>>> import numpy as np
>>> import numpy.linalg as la
>>> np.set_printoptions(suppress=True, linewidth=200)
>>> def rd(a):
...     return np.round(a, 3) + 0
... 
>>> m1 = np.loadtxt("w.csv", delimiter=",")
>>> rd(m1)
array([[0.5  , 0.   , 0.   , 0.   , 0.   , 0.   , 0.5  , 0.   ],
       [0.5  , 0.5  , 0.   , 0.   , 0.   , 0.   , 0.   , 0.   ],
       [0.   , 0.   , 0.25 , 0.25 , 0.   , 0.25 , 0.25 , 0.   ],
       [0.   , 0.   , 0.   , 0.5  , 0.25 , 0.   , 0.25 , 0.   ],
       [0.   , 0.   , 0.5  , 0.   , 0.5  , 0.   , 0.   , 0.   ],
       [0.25 , 0.   , 0.   , 0.   , 0.25 , 0.25 , 0.   , 0.25 ],
       [0.   , 0.   , 0.   , 0.   , 0.333, 0.   , 0.667, 0.   ],
       [0.167, 0.167, 0.167, 0.167, 0.   , 0.167, 0.   , 0.167]])
>>> np.unravel_index(np.abs(m1).argmax(), m1.shape)
(np.int64(6), np.int64(6))
>>> m1.sum(axis=1)
array([1., 1., 1., 1., 1., 1., 1., 1.])
>>> rd(np.diff(m1, axis=0))
array([[ 0.   ,  0.5  ,  0.   ,  0.   ,  0.   ,  0.   , -0.5  ,  0.   ],
       [-0.5  , -0.5  ,  0.25 ,  0.25 ,  0.   ,  0.25 ,  0.25 ,  0.   ],
       [ 0.   ,  0.   , -0.25 ,  0.25 ,  0.25 , -0.25 ,  0.   ,  0.   ],
       [ 0.   ,  0.   ,  0.5  , -0.5  ,  0.25 ,  0.   , -0.25 ,  0.   ],
       [ 0.25 ,  0.   , -0.5  ,  0.   , -0.25 ,  0.25 ,  0.   ,  0.25 ],
       [-0.25 ,  0.   ,  0.   ,  0.   ,  0.083, -0.25 ,  0.667, -0.25 ],
       [ 0.167,  0.167,  0.167,  0.167, -0.333,  0.167, -0.667,  0.167]])
>>> rd(np.abs(m1).max())
np.float64(0.667)
>>> rd(la.norm(m1))
np.float64(1.76)
>>> rd(la.svd(m1, compute_uv=False))
array([1.117, 0.826, 0.712, 0.538, 0.408, 0.365, 0.251, 0.09 ])
>>> m1.shape
(8, 8)
>>> rd(m1 - m1[0])
array([[ 0.   ,  0.   ,  0.   ,  0.   ,  0.   ,  0.   ,  0.   ,  0.   ],
       [ 0.   ,  0.5  ,  0.   ,  0.   ,  0.   ,  0.   , -0.5  ,  0.   ],
       [-0.5  ,  0.   ,  0.25 ,  0.25 ,  0.   ,  0.25 , -0.25 ,  0.   ],
       [-0.5  ,  0.   ,  0.   ,  0.5  ,  0.25 ,  0.   , -0.25 ,  0.   ],
       [-0.5  ,  0.   ,  0.5  ,  0.   ,  0.5  ,  0.   , -0.5  ,  0.   ],
       [-0.25 ,  0.   ,  0.   ,  0.   ,  0.25 ,  0.25 , -0.5  ,  0.25 ],
       [-0.5  ,  0.   ,  0.   ,  0.   ,  0.333,  0.   ,  0.167,  0.   ],
       [-0.333,  0.167,  0.167,  0.167,  0.   ,  0.167, -0.5  ,  0.167]])
>>> U, s, Vh = la.svd(m1, full_matrices=False)
>>> rd(np.cumsum(s ** 2) / np.sum(s ** 2))
array([0.403, 0.623, 0.787, 0.88 , 0.934, 0.977, 0.997, 1.   ])
>>> (s > 1e-8).sum()
np.int64(8)
>>> rd(np.sqrt((s ** 2).sum())), rd(la.norm(m1))
(np.float64(1.76), np.float64(1.76))
>>> rd(s)
array([1.117, 0.826, 0.712, 0.538, 0.408, 0.365, 0.251, 0.09 ])
>>> rd(U.T @ U)
array([[1., 0., 0., 0., 0., 0., 0., 0.],
       [0., 1., 0., 0., 0., 0., 0., 0.],
       [0., 0., 1., 0., 0., 0., 0., 0.],
       [0., 0., 0., 1., 0., 0., 0., 0.],
       [0., 0., 0., 0., 1., 0., 0., 0.],
       [0., 0., 0., 0., 0., 1., 0., 0.],
       [0., 0., 0., 0., 0., 0., 1., 0.],
       [0., 0., 0., 0., 0., 0., 0., 1.]])
>>> W1 = np.array([[3, 2, 1, 2],
...     [3, 2, 2, 2],
...     [3, 2, 3, 1],
...     [2, 1, 0, 1],
...     [3, 3, 1, 2],
...     [1, 2, 2, 0],
...     [3, 2, 1, 2],
...     [3, 1, 2, 2]])
>>> b = np.array([-6, 4, 8, -5])
>>> H = np.maximum(m1 @ W1 + b, 0)
>>> (H > 0).astype(int)
array([[0, 1, 1, 0],
       [0, 1, 1, 0],
       [0, 1, 1, 0],
       [0, 1, 1, 0],
       [0, 1, 1, 0],
       [0, 1, 1, 0],
       [0, 1, 1, 0],
       [0, 1, 1, 0]])
>>> (H > 0).mean(axis=0)
array([0., 1., 1., 0.])
>>> basis = np.array([[-3, -1, 3], [2, -2, -2], [1, 2, -3], [1, -1, 3]])
>>> (H @ basis).round(6).argmax(axis=1)
array([0, 0, 0, 0, 0, 0, 0, 0])
>>> rd(H @ basis)
array([[ 21.   ,   6.   , -39.   ],
       [ 21.5  ,   7.   , -40.5  ],
       [ 21.   ,   7.5  , -40.   ],
       [ 20.   ,   5.5  , -37.   ],
       [ 23.   ,   7.   , -43.   ],
       [ 21.5  ,   7.   , -40.5  ],
       [ 21.667,   5.333, -39.667],
       [ 21.   ,   8.   , -40.333]])
>>> W1 @ basis
array([[-2, -7,  8],
       [-1, -5,  5],
       [-1, -2, -1],
       [-3, -5,  7],
       [ 0, -9,  6],
       [ 3, -1, -7],
       [-2, -7,  8],
       [-3, -3,  7]])
>>> E = np.load("block0.npy")
>>> E
array([[-1.42,  1.8 , -1.29,  0.35, -0.18, -1.37, -1.77, -0.47, -0.5 ],
       [-3.82,  0.72, -0.74,  0.3 ,  0.14,  3.34,  0.72,  1.54, -1.44],
       [ 8.32, -1.24,  3.25,  5.83, -1.78,  4.48,  0.44, -2.82,  1.45],
       [ 3.38, -1.32,  1.69,  3.21, -0.16,  5.2 ,  1.08,  0.34, -0.09],
       [ 0.09, -0.16, -0.28, -1.64,  0.27, -2.94, -0.35, -0.26,  0.52],
       [-4.91,  1.68, -0.11,  0.26, -1.93,  2.12,  1.56, -1.12, -0.5 ],
       [ 1.18, -0.8 , -0.07, -2.48,  0.58, -4.44, -0.35, -0.32,  1.02],
       [-1.99,  0.48, -2.21, -0.72,  2.43,  0.3 , -1.94,  3.34, -1.86],
       [ 4.36, -1.68,  2.63,  1.74, -1.36,  1.72,  1.87, -1.96,  1.56]])
>>> # looks like rank 4
>>> U, s, Vh = la.svd(E)
>>> rd(s)
array([16.229,  9.826,  5.927,  3.719,  0.   ,  0.   ,  0.   ,  0.   ,  0.   ])
>>> M2 = U[:, :4] @ np.diag(s[:4]) @ Vh[:4]
>>> rd(M2)
array([[-1.42,  1.8 , -1.29,  0.35, -0.18, -1.37, -1.77, -0.47, -0.5 ],
       [-3.82,  0.72, -0.74,  0.3 ,  0.14,  3.34,  0.72,  1.54, -1.44],
       [ 8.32, -1.24,  3.25,  5.83, -1.78,  4.48,  0.44, -2.82,  1.45],
       [ 3.38, -1.32,  1.69,  3.21, -0.16,  5.2 ,  1.08,  0.34, -0.09],
       [ 0.09, -0.16, -0.28, -1.64,  0.27, -2.94, -0.35, -0.26,  0.52],
       [-4.91,  1.68, -0.11,  0.26, -1.93,  2.12,  1.56, -1.12, -0.5 ],
       [ 1.18, -0.8 , -0.07, -2.48,  0.58, -4.44, -0.35, -0.32,  1.02],
       [-1.99,  0.48, -2.21, -0.72,  2.43,  0.3 , -1.94,  3.34, -1.86],
       [ 4.36, -1.68,  2.63,  1.74, -1.36,  1.72,  1.87, -1.96,  1.56]])
>>> la.matrix_rank(E, rtol=0.05)
np.int64(4)
>>> rd(np.abs(la.eigvals(E)).max())
np.float64(8.172)
>>> np.allclose(E @ E.T, E.T @ E)
False
>>> theta = np.radians(180)
>>> r_ = np.eye(8)
>>> r_[0, 0] = r_[1, 1] = np.cos(theta)
>>> r_[0, 1], r_[1, 0] = -np.sin(theta), np.sin(theta)
>>> rd(r_)
array([[-1.,  0.,  0.,  0.,  0.,  0.,  0.,  0.],
       [ 0., -1.,  0.,  0.,  0.,  0.,  0.,  0.],
       [ 0.,  0.,  1.,  0.,  0.,  0.,  0.,  0.],
       [ 0.,  0.,  0.,  1.,  0.,  0.,  0.,  0.],
       [ 0.,  0.,  0.,  0.,  1.,  0.,  0.,  0.],
       [ 0.,  0.,  0.,  0.,  0.,  1.,  0.,  0.],
       [ 0.,  0.,  0.,  0.,  0.,  0.,  1.,  0.],
       [ 0.,  0.,  0.,  0.,  0.,  0.,  0.,  1.]])
>>> M2 = m1 @ r_.T
>>> np.abs(M2 - m1).max(axis=0)
array([1., 1., 0., 0., 0., 0., 0., 0.])
>>> rd(la.svd(m1, compute_uv=False)), rd(la.svd(M2, compute_uv=False))
(array([1.117, 0.826, 0.712, 0.538, 0.408, 0.365, 0.251, 0.09 ]), array([1.117, 0.826, 0.712, 0.538, 0.408, 0.365, 0.251, 0.09 ]))
